% python3 -q
>>> import numpy as np
>>> from numpy import linalg as LA
>>> np.set_printoptions(precision=1, suppress=True, linewidth=160, floatmode="fixed")
>>> def rd(a):
...     return np.round(a, 1) + 0
... 
>>> m1 = np.load("data.npy")
>>> rd(m1)
array([[ -9.5, -15.2,  -3.7,  -3.8,  -7.6,  -7.4, -13.2],
       [ -2.3,  -3.4,  -0.1,  -1.1,  -1.2,  -0.1,  -2.3],
       [ -1.1,  -1.7,   0.1,  -0.8,  -0.4,   0.3,  -1.0],
       [ -0.6,  -1.0,   0.1,  -0.6,  -0.1,   0.3,  -0.5],
       [ -0.2,  -0.3,   0.0,  -0.3,   0.0,   0.0,  -0.1],
       [ -0.2,  -0.3,   0.0,  -0.3,   0.0,   0.0,  -0.1],
       [ -0.1,  -0.3,   0.0,  -0.3,   0.0,   0.0,  -0.1],
       [ -0.1,  -0.1,   0.0,  -0.1,   0.0,   0.0,   0.0],
       [  0.2,   0.6,   0.1,   0.6,   0.0,   0.1,   0.3],
       [  0.6,   1.4,   0.3,   1.5,   0.1,   0.7,   0.9],
       [  0.9,   2.1,   0.6,   2.2,   0.2,   1.2,   1.5],
       [  1.0,   2.5,   0.8,   2.6,   0.3,   1.6,   1.8],
       [  1.4,   3.5,   1.3,   3.6,   0.6,   2.6,   2.7],
       [  2.8,   7.0,   3.0,   6.8,   1.6,   6.0,   5.8],
       [  3.3,   8.3,   3.7,   7.8,   2.1,   7.4,   7.0],
       [  5.4,  13.3,   6.3,  11.9,   3.8,  12.6,  11.7],
       [  5.8,  14.1,   6.7,  12.5,   4.2,  13.5,  12.5],
       [  6.9,  16.7,   8.1,  14.6,   5.2,  16.3,  15.0],
       [  7.3,  17.8,   8.7,  15.3,   5.5,  17.4,  16.0],
       [  7.6,  18.4,   9.0,  15.8,   5.8,  18.0,  16.6],
       [  8.4,  20.2,  10.0,  17.2,   6.5,  20.0,  18.3]])
>>> # rank 3
>>> rank = LA.matrix_rank(m1)
>>> rank
np.int64(3)
>>> ns = LA.svd(m1)[2][rank:].T
>>> [int(LA.matrix_rank(m1[:, :j + 1])) for j in range(7)]
[1, 2, 3, 3, 3, 3, 3]
>>> [int(LA.matrix_rank(m1[:i])) for i in range(1, len(m1) + 1)]
[1, 2, 3, 3, 3, 3, 3, 3, 3, 3, 3, 3, 3, 3, 3, 3, 3, 3, 3, 3, 3]
>>> ns.shape
(7, 4)
>>> [int(LA.matrix_rank(np.delete(m1, i, axis=0))) for i in range(21)]
[3, 3, 3, 3, 3, 3, 3, 3, 3, 3, 3, 3, 3, 3, 3, 3, 3, 3, 3, 3, 3]
>>> rd(ns @ ns.T)
array([[ 0.7, -0.3,  0.1,  0.1, -0.1,  0.2, -0.2],
       [-0.3,  0.5,  0.0, -0.2, -0.1,  0.1, -0.3],
       [ 0.1,  0.0,  0.8,  0.0, -0.1, -0.4, -0.1],
       [ 0.1, -0.2,  0.0,  0.2,  0.3, -0.1,  0.0],
       [-0.1, -0.1, -0.1,  0.3,  0.8, -0.1, -0.2],
       [ 0.2,  0.1, -0.4, -0.1, -0.1,  0.3, -0.2],
       [-0.2, -0.3, -0.1,  0.0, -0.2, -0.2,  0.7]])
>>> LA.matrix_rank(m1.T @ m1), LA.matrix_rank(m1 @ m1.T)
(np.int64(3), np.int64(3))
>>> np.allclose(m1 @ ns, 0)
True
>>> W0 = np.arange(96).reshape(12, 8) + 2
>>> W0
array([[ 2,  3,  4,  5,  6,  7,  8,  9],
       [10, 11, 12, 13, 14, 15, 16, 17],
       [18, 19, 20, 21, 22, 23, 24, 25],
       [26, 27, 28, 29, 30, 31, 32, 33],
       [34, 35, 36, 37, 38, 39, 40, 41],
       [42, 43, 44, 45, 46, 47, 48, 49],
       [50, 51, 52, 53, 54, 55, 56, 57],
       [58, 59, 60, 61, 62, 63, 64, 65],
       [66, 67, 68, 69, 70, 71, 72, 73],
       [74, 75, 76, 77, 78, 79, 80, 81],
       [82, 83, 84, 85, 86, 87, 88, 89],
       [90, 91, 92, 93, 94, 95, 96, 97]])
>>> rank = LA.matrix_rank(W0)
>>> rank
np.int64(2)
>>> ns = LA.svd(W0)[2][rank:].T
>>> [int(LA.matrix_rank(W0[:, :j + 1])) for j in range(8)]
[1, 2, 2, 2, 2, 2, 2, 2]
>>> ns.shape
(8, 6)
>>> [int(LA.matrix_rank(W0[:i])) for i in range(1, len(W0) + 1)]
[1, 2, 2, 2, 2, 2, 2, 2, 2, 2, 2, 2]
>>> np.allclose(W0 @ ns, 0)
True
>>> LA.matrix_rank(W0.T @ W0), LA.matrix_rank(W0 @ W0.T)
(np.int64(2), np.int64(2))
>>> [int(LA.matrix_rank(np.delete(W0, i, axis=0))) for i in range(12)]
[2, 2, 2, 2, 2, 2, 2, 2, 2, 2, 2, 2]
